$ ipython --no-banner

In [1]: import numpy as np

In [2]: np.set_printoptions(precision=2, suppress=True, linewidth=100, floatmode="fixed")

In [3]: E = np.minimum.outer(np.arange(1, 6), np.arange(1, 6)) * -1

In [4]: print(E)
[[-1 -1 -1 -1 -1]
 [-1 -2 -2 -2 -2]
 [-1 -2 -3 -3 -3]
 [-1 -2 -3 -4 -4]
 [-1 -2 -3 -4 -5]]

In [5]: blk = np.stack([E, 5 * E, E[::-1]])

In [6]: print(np.linalg.norm(blk, axis=(1, 2)))
[12.45 62.25 12.45]

In [7]: print(np.einsum("bij,cij->bc", blk, blk))
[[ 155  775  116]
 [ 775 3875  580]
 [ 116  580  155]]

In [8]: print(round(np.linalg.norm(E, 1), 2), round(np.linalg.norm(E, np.inf), 2))
15.0 15.0

In [9]: print(np.round(np.linalg.norm(E[3], 1), 2), round(np.linalg.norm(E[3], np.inf), 2))
14.0 4.0

In [10]: vals, evecs = np.linalg.eig(E)

In [11]: print(np.round(E @ evecs[:, 0] - vals[0] * evecs[:, 0], 2) + 0)
[0.00 0.00 0.00 0.00 0.00]

In [12]: print(vals)
[-12.34  -1.45  -0.58  -0.35  -0.27]

In [13]: A = np.cumsum(np.array([[0, 2, 1, 4, 3],
    ...:     [0, 0, 1, 1, 5],
    ...:     [1, 1, 3, 1, 1],
    ...:     [5, 1, 3, 4, 3],
    ...:     [1, 3, 5, 4, 5],
    ...:     [2, 1, 3, 4, 4],
    ...:     [1, 1, 1, 2, 5],
    ...:     [5, 2, 0, 0, 0],
    ...:     [4, 0, 0, 5, 5],
    ...:     [2, 3, 1, 5, 5],
    ...:     [4, 0, 1, 3, 2],
    ...:     [2, 3, 5, 0, 0],
    ...:     [0, 5, 0, 1, 0],
    ...:     [5, 2, 4, 2, 5],
    ...:     [1, 5, 4, 0, 1]]), axis=0)

In [14]: print(A)
[[ 0  2  1  4  3]
 [ 0  2  2  5  8]
 [ 1  3  5  6  9]
 [ 6  4  8 10 12]
 [ 7  7 13 14 17]
 [ 9  8 16 18 21]
 [10  9 17 20 26]
 [15 11 17 20 26]
 [19 11 17 25 31]
 [21 14 18 30 36]
 [25 14 19 33 38]
 [27 17 24 33 38]
 [27 22 24 34 38]
 [32 24 28 36 43]
 [33 29 32 36 44]]

In [15]: Xc = A - A.mean(axis=0)

In [16]: evecs = np.linalg.svd(Xc)[2][:1]

In [17]: M2 = Xc - Xc @ evecs.T @ evecs

In [18]: print(np.cov(Xc @ evecs.T, rowvar=False))
596.8622381872774

In [19]: print(np.linalg.norm(M2, axis=1).round(6).argmax())
14

In [20]: feats = np.array([[1, 0, 0, 0, 0],
    ...:     [-8, 1, 0, 0, 0],
    ...:     [-1, 5, 1, 0, 0],
    ...:     [-2, 1, -1, 1, 0],
    ...:     [-8, -1, -8, 4, 1]])

In [21]: G = feats.T @ feats

In [22]: print(np.round(np.linalg.eigvalsh(G)[::-1], 2) + 0)
[186.77  43.52  15.57   0.14   0.00]

In [23]: print(np.linalg.matrix_rank(G))
5

In [24]: print(np.trace(G), (feats ** 2).sum())
246 246

In [25]: vec = np.array([0, 1, 1, 3, 2])

In [26]: print(np.linalg.norm(feats @ vec) <= np.linalg.norm(feats, 2) * np.linalg.norm(vec) + 1e-9)
True

In [27]: print(np.sign((feats @ vec).round(6)))
[0 1 1 1 1]

In [28]: print(np.einsum("ij,j->i", feats, vec))
[0 1 6 3 5]

In [29]: K = np.tril(np.array([[0, 0, 1, 2], [2, -1, 1, -1], [1, 0, 2, 1], [0, 1, 1, 1]]), -1) + np.eye(4, dtype=int)

In [30]: print(K)
[[1 0 0 0]
 [2 1 0 0]
 [1 0 1 0]
 [0 1 1 1]]

In [31]: print([int(np.linalg.matrix_rank(np.linalg.matrix_power(K, p))) for p in range(1, 5)])
[4, 4, 4, 4]

In [32]: print(np.linalg.matrix_power(K - np.diag(np.diag(K)), 4))
[[0 0 0 0]
 [0 0 0 0]
 [0 0 0 0]
 [0 0 0 0]]

In [33]: print(K @ K)
[[1 0 0 0]
 [4 1 0 0]
 [2 0 1 0]
 [3 2 2 1]]

In [34]: print(np.sort(np.linalg.eigvals(K)))
[1.00 1.00 1.00 1.00]

In [35]: vec = np.array([1, -1, -1, 0])

In [36]: rhs = K @ vec

In [37]: c, lr = np.zeros(4), 1 / np.linalg.norm(K, 2) ** 2

In [38]: for i in range(3):
    ...:     c -= lr * K.T @ (K @ c - rhs)
    ...:     if i % 1 == 0: print(i, round(np.linalg.norm(K @ c - rhs), 2))
    ...: 
0 1.47
1 0.92
2 0.59

In [39]: print(round(float(np.linalg.cond(K)), 2))
11.54

In [40]: print(c)
[ 0.65 -0.36 -0.60 -0.57]

In [41]: M2 = np.array([[3, 2], [3, 1]])

In [42]: W2 = np.kron(M2, K)

In [43]: print(round(float(np.linalg.norm(W2, 2)), 2), np.round(np.linalg.norm(M2, 2) * np.linalg.norm(K, 2), 2))
12.78 12.78

In [44]: print(W2.shape)
(8, 8)

In [45]: print(W2)
[[3 0 0 0 2 0 0 0]
 [6 3 0 0 4 2 0 0]
 [3 0 3 0 2 0 2 0]
 [0 3 3 3 0 2 2 2]
 [3 0 0 0 1 0 0 0]
 [6 3 0 0 2 1 0 0]
 [3 0 3 0 1 0 1 0]
 [0 3 3 3 0 1 1 1]]

In [46]: vec = np.array([-2, -2, 1, 2])

In [47]: a = np.maximum(K @ vec, 0)

In [48]: print(K * (a > 1e-9)[:, None])
[[0 0 0 0]
 [0 0 0 0]
 [0 0 0 0]
 [0 1 1 1]]

In [49]: print(K.T @ a)
[0 1 1 1]

In [50]: print(np.flatnonzero(a > 1e-9))
[3]

In [51]: print(a)
[0 0 0 1]

In [52]: u = np.array([2, -4, 5, 0])

In [53]: M2 = K + np.outer(u, np.eye(4)[2])

In [54]: print(np.linalg.matrix_rank(np.linalg.inv(M2) - np.linalg.inv(K), tol=1e-8))
1

In [55]: data = np.load("case10.npy")

In [56]: print(data)
[[ 0 -1 -1  3]
 [ 1  0  1  1]
 [ 1 -1  0  2]
 [-3 -1 -2  0]]

In [57]: print(np.allclose(data, data.T))
False

In [58]: print(np.allclose(data @ data.T, data.T @ data))
True

In [59]: print(np.linalg.matrix_power(data, 2))
[[-11  -2  -7  -3]
 [ -2  -3  -3   5]
 [ -7  -3  -6   2]
 [ -3   5   2 -14]]

In [60]: print(round(float(np.abs(np.linalg.eigvals(data)).max()), 2))
4.09

In [61]: print((data + data.T) / 2)
[[0.00 0.00 0.00 0.00]
 [0.00 0.00 0.00 0.00]
 [0.00 0.00 0.00 0.00]
 [0.00 0.00 0.00 0.00]]

In [62]: print(np.sort(np.abs(np.linalg.eigvals(data))))
[0.49 0.49 4.09 4.09]

In [63]: print((data - data.T) / 2)
[[ 0.00 -1.00 -1.00  3.00]
 [ 1.00  0.00  1.00  1.00]
 [ 1.00 -1.00  0.00  2.00]
 [-3.00 -1.00 -2.00  0.00]]

In [64]: print(data @ data)
[[-11  -2  -7  -3]
 [ -2  -3  -3   5]
 [ -7  -3  -6   2]
 [ -3   5   2 -14]]

In [65]: M2 = np.linalg.inv(data)

In [66]: print(np.allclose(M2, data.T))
False

In [67]: print(round(np.linalg.det(data) * np.linalg.det(M2), 2))
1.0

In [68]: print(round(float(np.linalg.slogdet(data)[0]), 2))
1.0

In [69]: print(np.round(np.linalg.inv(M2), 2) + 0)
[[ 0.00 -1.00 -1.00  3.00]
 [ 1.00  0.00  1.00  1.00]
 [ 1.00 -1.00  0.00  2.00]
 [-3.00 -1.00 -2.00  0.00]]

In [70]: print(np.round(np.linalg.cond(data), 2))
8.38

In [71]: print(data.shape)
(4, 4)

In [72]: print(data.mean(axis=0))
[-0.25 -0.75 -0.50  1.50]

In [73]: print(np.linalg.svd(data, compute_uv=False))
[4.09 4.09 0.49 0.49]

In [74]: vec = np.array([-2, -4, -1, -4])

In [75]: print(np.round(np.linalg.det(data), 2))
4.0

In [76]: print(vec @ data @ vec)
0

In [77]: print(np.linalg.svd(data, compute_uv=False))
[4.09 4.09 0.49 0.49]

In [78]: O = np.linalg.solve(np.eye(4) - data, np.eye(4) + data)

In [79]: print(round(float(np.linalg.det(O)), 2))
1.0

In [80]: print(np.round(O @ O.T, 2) + 0)
[[1.00 0.00 0.00 0.00]
 [0.00 1.00 0.00 0.00]
 [0.00 0.00 1.00 0.00]
 [0.00 0.00 0.00 1.00]]

In [81]: M2 = np.array([[2, 0, 2, 2, 2], [2, 1, -3, -1, 2]])

In [82]: arr = M2.T @ M2

In [83]: print(arr)
[[ 8  2 -2  2  8]
 [ 2  1 -3 -1  2]
 [-2 -3 13  7 -2]
 [ 2 -1  7  5  2]
 [ 8  2 -2  2  8]]

In [84]: rng = np.random.default_rng(50)

In [85]: M2 = arr + rng.integers(-2, 3, (5, 2)) @ rng.integers(-2, 3, (2, 5))

In [86]: print(M2)
[[ 7  1 -1  1  9]
 [ 1 -2 -2 -1  2]
 [-4 -1 15  3  2]
 [ 3 -6  6  9 -2]
 [ 6  6  0 -3 13]]

In [87]: print(np.round(np.linalg.svd(M2 - arr, compute_uv=False), 2) + 0)
[13.20  4.33  0.00  0.00  0.00]

In [88]: print(np.abs(M2 - arr).sum(axis=1))
[ 5  5 14 15 18]

In [89]: print(np.linalg.matrix_rank(M2 - arr, tol=1e-8))
2

In [90]: idx = A[:, 3] > np.median(A[:, 3])

In [91]: u = A[idx].mean(axis=0) - A[~idx].mean(axis=0)

In [92]: print(u)
[20.29 12.96 13.27 20.30 23.04]

In [93]: print(np.argsort(-np.abs(u).round(6), kind="stable"))
[4 3 0 2 1]

In [94]: print(((A - A.mean(axis=0)) @ u > 0).astype(int))
[0 0 0 0 0 0 0 0 1 1 1 1 1 1 1]

In [95]: print((((A - A.mean(axis=0)) @ u > 0) == idx).mean())
1.0

In [96]: print(idx.astype(int))
[0 0 0 0 0 0 0 0 1 1 1 1 1 1 1]

In [97]: print(np.abs(np.diag(np.linalg.qr(arr)[1])) > 1e-9)
[ True  True False False False]

In [98]: print(arr @ np.linalg.pinv(arr) @ arr)
[[ 8.00  2.00 -2.00  2.00  8.00]
 [ 2.00  1.00 -3.00 -1.00  2.00]
 [-2.00 -3.00 13.00  7.00 -2.00]
 [ 2.00 -1.00  7.00  5.00  2.00]
 [ 8.00  2.00 -2.00  2.00  8.00]]

In [99]: F = rng.normal(size=(24, 6)) + 3 * np.array([3, 3, 3, 3, 0, 2])

In [100]: print(F)
[[ 7.66  8.82  8.46  9.00 -2.70  4.44]
 [ 8.71  9.26  8.80  7.90 -0.59  5.57]
 [ 5.94  8.21  8.24  8.33  0.32  4.87]
 [ 9.45  9.32  9.44  9.25  1.05  8.00]
 [ 8.80  8.19  9.32 11.09  0.04  5.78]
 [ 8.36  7.93  7.90 11.86 -0.71  4.81]
 [ 8.75  9.74  7.91  8.27 -0.07  6.82]
 [ 7.76  9.20 10.81  8.03 -1.18  6.33]
 [ 9.72  8.62  9.00  9.56  0.79  6.05]
 [ 9.81  7.19  9.23  8.16  0.70  6.13]
 [10.68  9.24  9.26  9.42  0.84  5.79]
 [ 7.88  8.13  9.59 10.78 -0.75  6.85]
 [ 7.68  9.81  8.64  9.05  1.42  8.21]
 [ 8.75  8.05  8.16  9.44 -0.08  5.57]
 [ 8.12  8.90  8.42 10.16 -0.27  7.55]
 [10.01  9.89  9.37  7.77  0.92  7.35]
 [ 8.85  7.69  7.88  8.02 -1.12  7.72]
 [ 9.15 10.12  8.29  9.96  0.63  7.04]
 [ 8.34  8.83  8.13  7.45 -1.19  5.85]
 [ 8.58  8.07  8.21  9.91  0.53  6.84]
 [ 9.48  9.05 10.02  9.03 -0.22  6.21]
 [ 9.74  8.15  8.71  7.92  0.17  5.76]
 [10.46  7.96  9.04 10.73  2.17  3.65]
 [ 9.45  7.45  8.19  9.59  0.51  8.32]]

In [101]: M2 = np.c_[F[:, :5] @ np.array([[-2, 3, 3, -2, -1],
     ...:     [-3, -3, -1, -1, 2],
     ...:     [-3, -2, 3, 3, -1],
     ...:     [-1, -1, 2, 0, 0],
     ...:     [0, 0, -1, 1, -2]]), np.array([0, 3, 1, -2, 1, -3, 2, 2, -3, 1, -1, 2, 2, 0, 2, 1, -3, -3, -1, 3, -3, -2, 2, 2])]

In [102]: print(M2)
[[-76.15 -29.40  60.23  -1.46   6.92   0.00]
 [-79.49 -27.15  59.65  -0.87   2.20   3.00]
 [-69.57 -31.62  50.67   4.94   1.61   1.00]
 [-84.42 -27.75  64.79   1.16  -2.35  -2.00]
 [-81.21 -27.88  68.32   2.20  -1.82   1.00]
 [-76.08 -26.37  65.30  -1.64   1.01  -3.00]
 [-78.72 -27.06  56.85  -3.57   2.96   2.00]
 [-83.56 -33.96  63.75   6.53   2.18   2.00]
 [-81.89 -24.27  65.90  -0.28  -3.05  -3.00]
 [-77.06 -18.78  65.54   1.59  -6.06   1.00]
 [-86.28 -23.60  68.58  -1.99  -3.15  -1.00]
 [-79.69 -30.72  66.58   4.12   0.30   2.00]
 [-79.74 -32.69  55.84   2.15   0.46   2.00]
 [-75.56 -23.64  61.64  -1.14  -0.65   0.00]
 [-78.39 -29.36  61.32  -0.14   1.80   2.00]
 [-85.59 -26.15  62.88  -0.90  -1.43   1.00]
 [-72.44 -20.32  59.66  -2.86   0.89  -3.00]
 [-83.47 -29.43  61.49  -2.93   1.53  -3.00]
 [-75.03 -25.19  56.69  -2.31   3.57  -1.00]
 [-75.92 -24.80  61.60  -0.06  -1.72   3.00]
 [-85.21 -27.78  67.73   1.82  -0.95  -3.00]
 [-77.98 -20.57  62.89  -1.32  -2.49  -2.00]
 [-82.66 -21.30  69.83   0.41  -7.93   2.00]
 [-75.43 -19.98  64.14  -1.27  -3.76   2.00]]

In [103]: print(np.linalg.norm(np.linalg.qr(F)[0].T @ M2, axis=0) ** 2 / ((M2 ** 2).sum(axis=0) + 1e-12))
[1.00 1.00 1.00 1.00 1.00 0.16]

In [104]: print(np.linalg.matrix_rank(np.c_[F, M2]))
7

In [105]: print(np.round(np.linalg.norm(M2 - F @ np.linalg.lstsq(F, M2)[0], axis=0), 2) + 0)
[0.00 0.00 0.00 0.00 0.00 9.41]

In [106]: vec = np.array([-2, 5, -5, 2, -7, -7])

In [107]: rhs = M2 @ vec

In [108]: c, lr = np.zeros(6), 1 / np.linalg.norm(M2, 2) ** 2

In [109]: for i in range(12):
     ...:     c -= lr * M2.T @ (M2 @ c - rhs)
     ...:     if i % 2 == 0: print(i, round(np.linalg.norm(M2 @ c - rhs), 2))
     ...: 
0 169.78
2 169.16
4 168.54
6 167.93
8 167.32
10 166.71

In [110]: print(round(float(np.linalg.cond(M2)), 2))
127.08

In [111]: Xc = F - F.mean(axis=0)

In [112]: U, sig, Vh = np.linalg.svd(Xc, full_matrices=False)

In [113]: print(sig ** 2 / (sig ** 2).sum())
[0.29 0.28 0.18 0.10 0.09 0.06]

In [114]: print(np.abs(Vh[0]).argmax())
5

In [115]: print(round((sig ** 2).sum() ** 2 / (sig ** 4).sum(), 2))
4.63
